% ipython --no-banner

In [1]: import numpy as np

In [2]: import numpy.linalg as la

In [3]: np.set_printoptions(precision=2, suppress=True, linewidth=100)

In [4]: W0 = np.loadtxt("block4.csv", delimiter=",")

In [5]: print(W0)
[[-0.32 -2.33  2.44]
 [-0.41 -0.77  2.49]
 [ 3.48  3.19 -0.56]
 [ 3.24  0.2   0.03]
 [-1.51 -0.91 -0.44]
 [-0.29  2.53 -2.26]
 [ 2.57 -0.45 -2.54]
 [ 2.08  5.71 -0.24]
 [-2.62  0.02  2.79]
 [ 0.25 -1.1   5.33]
 [-4.01  4.29 -4.12]]

In [6]: D = la.norm(W0[:, None] - W0[None], axis=-1)

In [7]: print(D[:5, :5])
[[0.   1.56 7.34 4.99 3.42]
 [1.56 0.   6.33 4.51 3.13]
 [7.34 6.33 0.   3.06 6.46]
 [4.99 4.51 3.06 0.   4.9 ]
 [3.42 3.13 6.46 4.9  0.  ]]

In [8]: print(la.norm(W0, axis=1))
[3.39 2.64 4.75 3.25 1.82 3.4  3.64 6.08 3.83 5.45 7.17]

In [9]: print(la.norm(W0 - W0.mean(axis=0), axis=1))
[3.97 2.88 4.04 3.12 2.63 3.03 3.91 5.14 3.91 5.46 6.95]

In [10]: print(D[3])
[4.99 4.51 3.06 0.   4.9  4.81 2.73 5.64 6.48 6.22 9.3 ]

In [11]: print(D.mean(axis=1).argmax())
10

In [12]: O, _ = la.qr(np.array([[1.2, 1.7, 0.5, -0.6, -0.8],
    ...:     [-0.8, 0.5, -0.2, -0.8, 1.6],
    ...:     [0.1, 0.8, -0.3, 1.6, -0.1],
    ...:     [0.8, -0.2, -0.4, -1.1, 0.3],
    ...:     [-2.0, 0.7, -0.2, 1.2, -0.1]]))

In [13]: K = 5 * O

In [14]: print(K)
[[-2.31 -4.03  1.42 -0.85  0.83]
 [ 1.54 -1.25 -1.17 -3.21 -3.07]
 [-0.19 -1.92 -2.96  3.2  -1.52]
 [-1.54  0.53 -3.58 -1.94  2.41]
 [ 3.85 -1.8  -0.26  0.16  2.61]]

In [15]: f, g = K[0], K[2]

In [16]: print(f @ g)
0.0

In [17]: p = (f @ g) / (f @ f) * f

In [18]: print((g - p) @ f)
0.0

In [19]: print(round(float(la.norm(f + g) ** 2 + la.norm(f - g) ** 2), 2))
100.0

In [20]: O, _ = la.qr(np.array([[-0.2, -0.9, -0.3, -0.8],
    ...:     [0.3, -0.5, -0.1, -1.4],
    ...:     [0.1, -0.6, -1.2, 0.2],
    ...:     [0.0, -1.0, 0.8, -1.0]]))

In [21]: J = -3 * O

In [22]: print(J)
[[ 1.6   1.82  0.71  1.62]
 [-2.41  0.84 -0.27  1.56]
 [-0.8   1.12  2.24 -1.45]
 [-0.    1.93 -1.84 -1.37]]

In [23]: B = la.inv(J)

In [24]: print(B.round(2) + 0)
[[ 0.18 -0.27 -0.09  0.  ]
 [ 0.2   0.09  0.12  0.21]
 [ 0.08 -0.03  0.25 -0.2 ]
 [ 0.18  0.17 -0.16 -0.15]]

In [25]: print(round(la.det(J) * la.det(B), 2))
1.0

In [26]: print(np.round(la.inv(B), 2) + 0)
[[ 1.6   1.82  0.71  1.62]
 [-2.41  0.84 -0.27  1.56]
 [-0.8   1.12  2.24 -1.45]
 [ 0.    1.93 -1.84 -1.37]]

In [27]: print(np.round(la.slogdet(J)[0], 2))
-1.0

In [28]: print(np.round(J @ B, 2) + 0)
[[1. 0. 0. 0.]
 [0. 1. 0. 0.]
 [0. 0. 1. 0.]
 [0. 0. 0. 1.]]

In [29]: print(np.round(np.poly(J), 2) + 0)
[  1.    -3.32   0.    29.87 -81.  ]

In [30]: print(np.kron(np.eye(2, dtype=int), J))
[[ 1.6   1.82  0.71  1.62  0.    0.    0.    0.  ]
 [-2.41  0.84 -0.27  1.56 -0.    0.   -0.    0.  ]
 [-0.8   1.12  2.24 -1.45 -0.    0.    0.   -0.  ]
 [-0.    1.93 -1.84 -1.37 -0.    0.   -0.   -0.  ]
 [ 0.    0.    0.    0.    1.6   1.82  0.71  1.62]
 [-0.    0.   -0.    0.   -2.41  0.84 -0.27  1.56]
 [-0.    0.    0.   -0.   -0.8   1.12  2.24 -1.45]
 [-0.    0.   -0.   -0.   -0.    1.93 -1.84 -1.37]]

In [31]: print(round(float(la.eigvals(J).sum().real), 2))
3.32

In [32]: O, r_ = la.qr(J)

In [33]: print(np.abs(np.diag(r_)))
[3. 3. 3. 3.]

In [34]: print(np.round(O.T @ O, 2) + 0)
[[1. 0. 0. 0.]
 [0. 1. 0. 0.]
 [0. 0. 1. 0.]
 [0. 0. 0. 1.]]

In [35]: print(O)
[[-0.53 -0.61 -0.24 -0.54]
 [ 0.8  -0.28  0.09 -0.52]
 [ 0.27 -0.37 -0.75  0.48]
 [ 0.   -0.64  0.61  0.46]]

In [36]: print(r_.round(2) + 0)
[[-3.  0.  0.  0.]
 [ 0. -3.  0.  0.]
 [ 0.  0. -3.  0.]
 [ 0.  0.  0. -3.]]

In [37]: x = np.array([2, 0, 4, 5])

In [38]: rhs = J @ x

In [39]: print(rhs)
[ 14.12   1.89   0.13 -14.21]

In [40]: print(np.round(la.solve(J, rhs + J[:, 0]), 2) + 0)
[3. 0. 4. 5.]

In [41]: print(J.ravel(order="F"))
[ 1.6  -2.41 -0.8  -0.    1.82  0.84  1.12  1.93  0.71 -0.27  2.24 -1.84  1.62  1.56 -1.45 -1.37]

In [42]: t3 = J.reshape(4, 2, -1)

In [43]: print(t3.shape)
(4, 2, 2)

In [44]: feats = np.array([[1.49, 0.45, 0.22], [0.45, 1.6, -0.19], [0.22, -0.19, 1.91]])

In [45]: # equal to its transpose

In [46]: rng = np.random.default_rng(471)

In [47]: B = feats + rng.integers(-2, 3, (3, 2)) @ rng.integers(-2, 3, (2, 3))

In [48]: print(B)
[[ 1.49 -2.55  3.22]
 [-3.55  3.6  -2.19]
 [-2.78 -0.19  1.91]]

In [49]: print(np.round(la.svd(B - feats, compute_uv=False), 2) + 0)
[6.07 3.77 0.  ]

In [50]: print(B - feats)
[[ 0. -3.  3.]
 [-4.  2. -2.]
 [-3.  0.  0.]]

In [51]: x = np.array([1, 1, 4])

In [52]: print(B @ np.ones(3))
[ 2.16 -2.14 -1.06]

In [53]: print(np.sign((B @ x).round(6)))
[ 1. -1.  1.]

In [54]: print(B @ np.eye(3)[1])
[-2.55  3.6  -0.19]

In [55]: print(B * x)
[[ 1.49 -2.55 12.88]
 [-3.55  3.6  -8.76]
 [-2.78 -0.19  7.64]]

In [56]: print((B @ x).argmax())
0

In [57]: print(np.einsum("ij,j->i", B, x))
[11.82 -8.71  4.67]

In [58]: print(B @ x)
[11.82 -8.71  4.67]

In [59]: evals, V = la.eig(feats)

In [60]: print(np.sort(la.eigvals(la.inv(feats))))
[0.5 0.5 1. ]

In [61]: print(np.sort(la.eigvals(feats @ feats)))
[1.   3.99 4.02]

In [62]: print(evals)
[1. 2. 2.]

In [63]: evals, V = la.eigh(feats)

In [64]: print(np.round(V.T @ feats @ V, 2) + 0)
[[1. 0. 0.]
 [0. 2. 0.]
 [0. 0. 2.]]

In [65]: print(la.svd(feats, compute_uv=False))
[2. 2. 1.]

In [66]: print(la.eigvalsh(feats + 4 * np.eye(3)))
[5. 6. 6.]

In [67]: print(np.round(V.T @ V, 2) + 0)
[[1. 0. 0.]
 [0. 1. 0.]
 [0. 0. 1.]]

In [68]: print(evals)
[1. 2. 2.]

In [69]: X = np.load("test12.npy")

In [70]: print(X)
[[10  4  0]
 [ 1  4  1]
 [ 2  1  4]]

In [71]: O, r_ = la.qr(X)

In [72]: print(np.allclose(r_.T @ r_, X.T @ X))
True

In [73]: print(np.round(O.T @ O, 2) + 0)
[[1. 0. 0.]
 [0. 1. 0.]
 [0. 0. 1.]]

In [74]: print(r_)
[[-10.25  -4.49  -0.88]
 [  0.    -3.58  -1.13]
 [  0.     0.     3.87]]

In [75]: print(O.shape, r_.shape)
(3, 3) (3, 3)

In [76]: B = X / np.sqrt((X ** 2).mean(axis=1, keepdims=True))

In [77]: print(la.matrix_rank(B) == la.matrix_rank(X))
True

In [78]: print(la.matrix_rank(X - X.mean(axis=1, keepdims=True)))
2

In [79]: print(X - X.mean(axis=1, keepdims=True))
[[ 5.33 -0.67 -4.67]
 [-1.    2.   -1.  ]
 [-0.33 -1.33  1.67]]

In [80]: P = np.triu(np.array([[2, -2, -1], [-1, -2, -2], [-1, 0, 1]]), 1) + np.eye(3)

In [81]: B = P @ X @ la.inv(P)

In [82]: print(np.poly(B))
[   1.  -18.   91. -142.]

In [83]: print(P @ X - X @ P)
[[-4. 11. 12.]
 [-4.  0.  1.]
 [ 0.  4.  4.]]

In [84]: print(B)
[[  6.   7.  14.]
 [ -3.  -4. -18.]
 [  2.   5.  16.]]

In [85]: A = np.eye(3, dtype=int)[rng.permutation(3)] * np.array([0, 4, 9])

In [86]: print(A)
[[0 0 0]
 [0 4 0]
 [0 0 9]]

In [87]: evals, V = la.eigvalsh(A)
---------------------------------------------------------------------------
ValueError                                Traceback (most recent call last)
Cell In[87], line 1
----> 1 evals, V = la.eigvalsh(A)

ValueError: too many values to unpack (expected 2)

In [88]: evals, V = la.eigh(A)

In [89]: print((evals > 1e-8).sum(), (evals < -1e-8).sum())
2 0

In [90]: print(la.eigvalsh(A + 2 * np.eye(3)))
[ 2.  6. 11.]

In [91]: print(V.T @ V)
[[1. 0. 0.]
 [0. 1. 0.]
 [0. 0. 1.]]

In [92]: print(la.eigvalsh(A @ A))
[ 0. 16. 81.]

In [93]: print(la.svd(A, compute_uv=False))
[9. 4. 0.]

In [94]: print(evals.sum(), np.trace(A))
13.0 13

In [95]: arr = np.array([[0, 10, 0],
    ...:     [0, 7, 0],
    ...:     [0, 4, 0],
    ...:     [0, 4, 0],
    ...:     [0, 10, 0],
    ...:     [0, 7, 0],
    ...:     [0, 0, 0],
    ...:     [0, 0, 1],
    ...:     [0, 0, 0],
    ...:     [0, 7, 0],
    ...:     [0, 10, 0],
    ...:     [0, 0, 0]])

In [96]: print(np.allclose(arr[:-1].T @ la.lstsq(arr[:-1].T, arr[-1])[0], arr[-1]))
True

In [97]: print(np.unique(arr.round(6), axis=0).shape)
(5, 3)

In [98]: print(la.lstsq(arr[:-1].T, arr[-1])[2])
2

In [99]: print(arr @ la.pinv(arr) @ arr)
[[ 0. 10.  0.]
 [ 0.  7.  0.]
 [ 0.  4.  0.]
 [ 0.  4.  0.]
 [ 0. 10.  0.]
 [ 0.  7.  0.]
 [ 0.  0.  0.]
 [ 0.  0.  1.]
 [ 0.  0.  0.]
 [ 0.  7.  0.]
 [ 0. 10.  0.]
 [ 0.  0.  0.]]

In [100]: print(np.abs(np.diag(la.qr(arr)[1])) > 1e-9)
[False  True  True]

In [101]: print(arr.T @ arr)
[[  0   0   0]
 [  0 479   0]
 [  0   0   1]]

In [102]: print(la.norm(arr, axis=0))
[ 0.   21.89  1.  ]

In [103]: print(la.svd(arr, compute_uv=False))
[21.89  1.    0.  ]

In [104]: t3 = np.stack([arr, 3 * arr, arr[::-1]])

In [105]: print(la.norm(t3, axis=(1, 2)))
[21.91 65.73 21.91]

In [106]: print(la.matrix_rank(t3))
[2 2 2]

In [107]: idx = rng.permutation(3)

In [108]: B = X[:, idx] * rng.choice([-1, 1], 3)

In [109]: print(B)
[[ 0 -4 10]
 [-1 -4  1]
 [-4 -1  2]]

In [110]: left, _, Vh = la.svd(X.T @ B)

In [111]: print(np.round(la.lstsq(X, B)[0], 2) + 0)
[[ 0.  0.  1.]
 [ 0. -1.  0.]
 [-1.  0.  0.]]

In [112]: print(idx)
[2 1 0]

In [113]: print(np.round(left @ Vh, 2) + 0)
[[ 0.  0.  1.]
 [ 0. -1.  0.]
 [-1.  0.  0.]]

In [114]: E = np.load("arr.npy")

In [115]: print(E)
[[ 1.95 -0.32]
 [-0.32  0.05]]

In [116]: # symmetric

In [117]: left, sv, Vh = la.svd(E)

In [118]: V = Vh[:(sv > 1e-8).sum()]

In [119]: x = E[1] + 2 * E[0] + rng.integers(2) * np.eye(2)[0]

In [120]: print(x)
[ 4.57 -0.59]

In [121]: print(np.allclose(V.T @ V @ x, x))
False

In [122]: print(V.T @ V)
[[ 0.97 -0.16]
 [-0.16  0.03]]

In [123]: print(np.diag(V.T @ V))
[0.97 0.03]

In [124]: print(np.round(la.norm(x - V.T @ V @ x), 2))
0.16
